% python3 -q
>>> import numpy as np
>>> import numpy.linalg as la
>>> np.set_printoptions(precision=1, suppress=True, linewidth=100)
>>> def rnd(a):
...     return np.round(a, 1) + 0
... 
>>> E = np.load("a.npy")
>>> E
array([[  5. , -10. ,  -2.4],
       [  1.6,  -8.8,   1.7],
       [  1. ,   9. ,   3.5],
       [  3.3, -15.5,  12.5],
       [  6.3,   4.3,   7.5],
       [ -0.6,   0. ,   1.3],
       [-17.8, -16.3,   7.4],
       [  5.4,  -4.8,  -3.3],
       [  0.6,   1.2,   5.7],
       [ -1.1,  -0.1,   3.3],
       [ -3.9,  -2. ,  -2. ],
       [  0. ,  -7.7,  -2.8],
       [  3.2,  -0.5,   0.2],
       [  0.3,  -5.1,  -4. ],
       [ 11.4,  -6.3,  -0.6],
       [ 19.2,  -8.2,  -9.2],
       [  4.5,   6.8,  22.6],
       [ -7.2,   7.9,   7.3]])
>>> hat = E @ la.solve(E.T @ E, E.T)
>>> np.allclose(hat @ hat, hat)
True
>>> la.matrix_rank(np.eye(18) - hat)
np.int64(15)
>>> K = np.load("block1.npy")
>>> K
array([[ -7.2,   0.8,  -0.3],
       [ 12.9,  -0.2,   0.4],
       [  0. ,  -1.2,  -0.4],
       [  1.6,  -2.7,   0.2],
       [ -2.8,  -1.5,   0.1],
       [  7.6,  -2.5,   0. ],
       [  8.9,   1.7,  -0.6],
       [ 15.4,   1.5,   0.1],
       [ -4.3,  -1.3,  -0.4],
       [  6.3,  -0.1,  -0.4],
       [  8.5,  -0.3,   0.2],
       [  3.6,   0.8,  -0.8],
       [ -7.5,  -1.4,   0. ],
       [ -8.6,   2.9,   0.2],
       [-20. ,  -0.2,   0.1],
       [  0.6,  -1. ,   0.4],
       [ 18.2,   3.4,   0. ],
       [ 10.3,  -1.5,  -0.2],
       [ -4.5,  -1. ,  -0.3],
       [  5.1,   0.2,   0.2],
       [ 10.2,  -3.7,  -0.2],
       [ -0.9,   2.5,  -0.7],
       [  9.9,   2.9,  -0.8],
       [-12.3,   0. ,   0.4],
       [ 17.1,   0.9,  -0.7],
       [ -3.7,  -1.7,   0.3],
       [ -0.6,   4. ,   0.1]])
>>> A2 = np.c_[K[:, :1] @ np.array([[2]]), np.array([-2, -5, 0, 5, -5, -7, 4, 3, 5, -1, 7, 8, 9, 9, -4, -9, 9, -4, 8, 2, -5, 3, -3, 6, 9, -2, 2])]
>>> A2
array([[-14.4,  -2. ],
       [ 25.8,  -5. ],
       [  0. ,   0. ],
       [  3.2,   5. ],
       [ -5.6,  -5. ],
       [ 15.2,  -7. ],
       [ 17.8,   4. ],
       [ 30.8,   3. ],
       [ -8.6,   5. ],
       [ 12.6,  -1. ],
       [ 17. ,   7. ],
       [  7.2,   8. ],
       [-15. ,   9. ],
       [-17.2,   9. ],
       [-40. ,  -4. ],
       [  1.2,  -9. ],
       [ 36.4,   9. ],
       [ 20.6,  -4. ],
       [ -9. ,   8. ],
       [ 10.2,   2. ],
       [ 20.4,  -5. ],
       [ -1.8,   3. ],
       [ 19.8,  -3. ],
       [-24.6,   6. ],
       [ 34.2,   9. ],
       [ -7.4,  -2. ],
       [ -1.2,   2. ]])
>>> rnd(la.norm(la.qr(K)[0].T @ A2, axis=0) ** 2 / ((A2 ** 2).sum(axis=0) + 1e-12))
array([1. , 0.2])
>>> la.matrix_rank(np.c_[K, A2])
np.int64(4)
>>> C = K[[2, 3]].astype(float)
>>> for _ in range(6):
...     lab = la.norm(K[:, None] - C, axis=-1).argmin(axis=1)
...     C = np.array([K[lab == j].mean(axis=0) for j in range(2)])
... 
>>> lab
array([0, 1, 0, 0, 0, 1, 1, 1, 0, 1, 1, 1, 0, 0, 0, 0, 1, 1, 0, 1, 1, 0, 1, 0, 1, 0, 0])
>>> np.abs(C[1] - C[0]).argmax()
np.int64(0)
>>> np.bincount(lab)
array([14, 13])
>>> rnd(C)
array([[-5. , -0.1,  0. ],
       [10.3,  0.2, -0.2]])
>>> feats = np.loadtxt("dump.csv", delimiter=",")
>>> feats
array([[2., 0., 0.],
       [0., 4., 0.],
       [0., 0., 9.]])
>>> # symmetric, so the eigenvalues are real
>>> rng = np.random.default_rng(2)
>>> A2 = feats + rng.integers(-2, 3, (3, 1)) @ rng.integers(-2, 3, (1, 3))
>>> A2
array([[ 0.,  0.,  4.],
       [ 1.,  4., -2.],
       [ 2.,  0.,  5.]])
>>> A2 - feats
array([[-2.,  0.,  4.],
       [ 1.,  0., -2.],
       [ 2.,  0., -4.]])
